% python3 -q
>>> import numpy as np
>>> import numpy.linalg as la
>>> np.set_printoptions(precision=1, suppress=True, linewidth=100, legacy="1.25")
>>> M = np.diag(np.array([0, 3, 0, -4, 2, 1, -5, -2, 1]))
>>> M
array([[ 0,  0,  0,  0,  0,  0,  0,  0,  0],
       [ 0,  3,  0,  0,  0,  0,  0,  0,  0],
       [ 0,  0,  0,  0,  0,  0,  0,  0,  0],
       [ 0,  0,  0, -4,  0,  0,  0,  0,  0],
       [ 0,  0,  0,  0,  2,  0,  0,  0,  0],
       [ 0,  0,  0,  0,  0,  1,  0,  0,  0],
       [ 0,  0,  0,  0,  0,  0, -5,  0,  0],
       [ 0,  0,  0,  0,  0,  0,  0, -2,  0],
       [ 0,  0,  0,  0,  0,  0,  0,  0,  1]])
>>> # 9 blocks once reordered
>>> rank = la.matrix_rank(M)
>>> rank
7
>>> null = la.svd(M)[2][rank:].T
>>> [int(la.matrix_rank(np.delete(M, i, axis=0))) for i in range(9)]
[7, 6, 7, 6, 6, 6, 6, 6, 6]
>>> la.matrix_rank(M.T @ M), la.matrix_rank(M @ M.T)
(7, 7)
>>> M @ M.T
array([[ 0,  0,  0,  0,  0,  0,  0,  0,  0],
       [ 0,  9,  0,  0,  0,  0,  0,  0,  0],
       [ 0,  0,  0,  0,  0,  0,  0,  0,  0],
       [ 0,  0,  0, 16,  0,  0,  0,  0,  0],
       [ 0,  0,  0,  0,  4,  0,  0,  0,  0],
       [ 0,  0,  0,  0,  0,  1,  0,  0,  0],
       [ 0,  0,  0,  0,  0,  0, 25,  0,  0],
       [ 0,  0,  0,  0,  0,  0,  0,  4,  0],
       [ 0,  0,  0,  0,  0,  0,  0,  0,  1]])
>>> la.norm(M, axis=0)
array([0., 3., 0., 4., 2., 1., 5., 2., 1.])
>>> la.svd(M, compute_uv=False)
array([5., 4., 3., 2., 2., 1., 1., 0., 0.])
>>> la.pinv(M)
array([[ 0. ,  0. ,  0. ,  0. ,  0. ,  0. ,  0. ,  0. ,  0. ],
       [ 0. ,  0.3,  0. ,  0. ,  0. ,  0. ,  0. ,  0. ,  0. ],
       [ 0. ,  0. ,  0. ,  0. ,  0. ,  0. ,  0. ,  0. ,  0. ],
       [ 0. ,  0. ,  0. , -0.2,  0. ,  0. ,  0. ,  0. ,  0. ],
       [ 0. ,  0. ,  0. ,  0. ,  0.5,  0. ,  0. ,  0. ,  0. ],
       [ 0. ,  0. ,  0. ,  0. ,  0. ,  1. ,  0. ,  0. ,  0. ],
       [ 0. ,  0. ,  0. ,  0. ,  0. ,  0. , -0.2,  0. ,  0. ],
       [ 0. ,  0. ,  0. ,  0. ,  0. ,  0. ,  0. , -0.5,  0. ],
       [ 0. ,  0. ,  0. ,  0. ,  0. ,  0. ,  0. ,  0. ,  1. ]])
>>> Uu, s, Vt = la.svd(M)
>>> vecs = Vt[:(s > 1e-8).sum()]
>>> rng = np.random.default_rng(4975)
>>> x0 = M[7] + -2 * M[8] + rng.integers(2) * np.eye(9)[6]
>>> x0
array([ 0.,  0.,  0.,  0.,  0.,  0.,  0., -2., -2.])
>>> vecs.T @ vecs
array([[0., 0., 0., 0., 0., 0., 0., 0., 0.],
       [0., 1., 0., 0., 0., 0., 0., 0., 0.],
       [0., 0., 0., 0., 0., 0., 0., 0., 0.],
       [0., 0., 0., 1., 0., 0., 0., 0., 0.],
       [0., 0., 0., 0., 1., 0., 0., 0., 0.],
       [0., 0., 0., 0., 0., 1., 0., 0., 0.],
       [0., 0., 0., 0., 0., 0., 1., 0., 0.],
       [0., 0., 0., 0., 0., 0., 0., 1., 0.],
       [0., 0., 0., 0., 0., 0., 0., 0., 1.]])
>>> np.allclose(vecs.T @ vecs @ x0, x0)
True
>>> round(la.norm(x0 - vecs.T @ vecs @ x0), 1)
0.0
